>>> import numpy as np
>>> np.set_printoptions(precision=3, suppress=True, linewidth=100)
>>> m1 = np.diag(np.array([2, 1])) + -1 * np.eye(2, k=1) + -1 * np.eye(2, k=-1)
>>> m1
array([[ 2., -1.],
       [-1.,  1.]])
>>> Q, vecs = np.linalg.qr(m1[:, :1])[0], np.linalg.qr(m1[:, 1:])[0]
>>> sig = np.linalg.svd(Q.T @ vecs, compute_uv=False)
>>> np.round(np.linalg.norm(Q @ Q.T - vecs @ vecs.T, 2), 3)
np.float64(0.316)
>>> sig
array([0.949])
>>> x = np.array([1, 1])
>>> y = m1 @ x
>>> y
array([1., 0.])
>>> np.linalg.solve(m1, m1[:, 1])
array([0., 1.])
>>> np.linalg.solve(m1, y)
array([1., 1.])
>>> J = np.array([[-2, -2, -2, -2],
...     [-2, -4, -4, -4],
...     [-2, -4, -6, -6],
...     [-2, -4, -6, -8]])
>>> # symmetric, so the eigenvalues are real
>>> x = np.array([-7, -5, -8, -6])
>>> y = J @ x
>>> y
array([ 52,  90, 118, 130])
>>> np.linalg.solve(J, y)
array([-7., -5., -8., -6.])
>>> np.linalg.solve(J, 2 * y)
array([-14., -10., -16., -12.])
>>> rng = np.random.default_rng(93659)
>>> lab = rng.permutation(4)
>>> lab
array([3, 0, 2, 1])
>>> A2 = J[lab][:, lab]
>>> np.sort(np.abs(np.linalg.eigvals(A2)))
array([ 0.566,  0.852,  2.   , 16.582])
>>> np.allclose(A2, J)
False
>>> x = np.array([4, -5, 1, -5])
>>> J @ np.eye(4)[0]
array([-2., -2., -2., -2.])
>>> np.linalg.norm(J @ x) <= np.linalg.norm(J, 2) * np.linalg.norm(x) + 1e-9
np.True_
>>> J @ (2 * x)
array([20, 56, 72, 92])
>>> np.einsum("ij,j->i", J, x)
array([10, 28, 36, 46])
>>> K = np.load("case2.npy")
>>> K
array([[ 0.966,  0.   ,  0.259],
       [ 0.   ,  1.   ,  0.   ],
       [-0.259,  0.   ,  0.966]])
>>> A2 = K / np.linalg.norm(K, axis=1, keepdims=True)
>>> G = A2 @ A2.T
>>> G[2].round(3) + 0
array([0., 0., 1.])
>>> np.linalg.norm(A2, axis=1)
array([1., 1., 1.])
>>> np.degrees(np.arccos(np.clip(G[2, 1], -1, 1)))
np.float64(90.0)
>>> w1 = np.array([[0, -2], [-5, 2], [3, -4]])
>>> c = np.array([-1, 2])
>>> H = np.maximum(K @ w1 + c, 0)
>>> (H > 0).mean(axis=0)
array([0.333, 0.333])
>>> np.linalg.matrix_rank(H)
np.int64(2)
>>> (H > 0).astype(int)
array([[0, 0],
       [0, 1],
       [1, 0]])
>>> Z = np.array([[2, 0, 2], [2, 0, 1]])
>>> (H @ Z).round(6).argmax(axis=1)
array([0, 0, 0])
>>> w1 @ Z
array([[-4,  0, -2],
       [-6,  0, -8],
       [-2,  0,  2]])
>>> E = np.load("w.npy")
>>> E
array([[ -7.77 ,  -2.344,  -2.295],
       [ -0.459,  -1.629,  -0.332],
       [ -0.754,  -2.275,  -0.844],
       [  4.878,   2.855,   3.874],
       [  9.193,   0.899,   3.368],
       [ 10.132,   4.762,   6.26 ],
       [ -6.382,  -2.366,  -2.033],
       [ -2.74 ,  -4.344,  -2.689],
       [ -2.792,   1.804,   1.604],
       [  9.939,   3.176,   5.111],
       [  3.082,   3.308,   3.832],
       [ -3.383,  -4.562,  -2.97 ],
       [-13.623,  -0.49 ,  -2.168],
       [ -0.403,  -1.166,   0.004],
       [ -9.704,  -2.485,  -2.781],
       [ 16.924,  13.342,  13.624],
       [ -3.968,  -4.584,  -3.102],
       [  3.772,   0.805,   2.218]])
>>> round(float(E[16] @ E[15]), 3)
-170.576
>>> np.round(np.linalg.norm(E) ** 2 / np.linalg.norm(E, 2) ** 2, 3)
np.float64(1.093)
>>> np.linalg.norm(E, axis=0)
array([32.314, 17.943, 18.649])
>>> round(np.linalg.norm(E[16] - E[15]), 3)
np.float64(32.211)
>>> round(float(np.linalg.norm(E[16], 1)), 3), np.round(np.linalg.norm(E[16], np.inf), 3)
(11.654, np.float64(4.584))
>>> np.linalg.norm(E, axis=1).argmax()
np.int64(15)
>>> A2 = np.array([[0, 0, 2], [1, 2, 1], [1, 2, 0]])
>>> M = np.triu(A2, 1)
>>> M
array([[0, 0, 2],
       [0, 0, 1],
       [0, 0, 0]])
>>> # triangular
>>> U, sig, Vh = np.linalg.svd(M)
>>> vecs = Vh[:(sig > 1e-8).sum()]
>>> x = M[0] + -1 * M[1] + rng.integers(2) * np.eye(3)[2]
>>> x
array([0., 0., 1.])
>>> np.diag(vecs.T @ vecs)
array([0., 0., 1.])
>>> np.linalg.matrix_rank(np.vstack([M, x]))
np.int64(1)
>>> np.allclose(vecs.T @ vecs @ x, x)
True
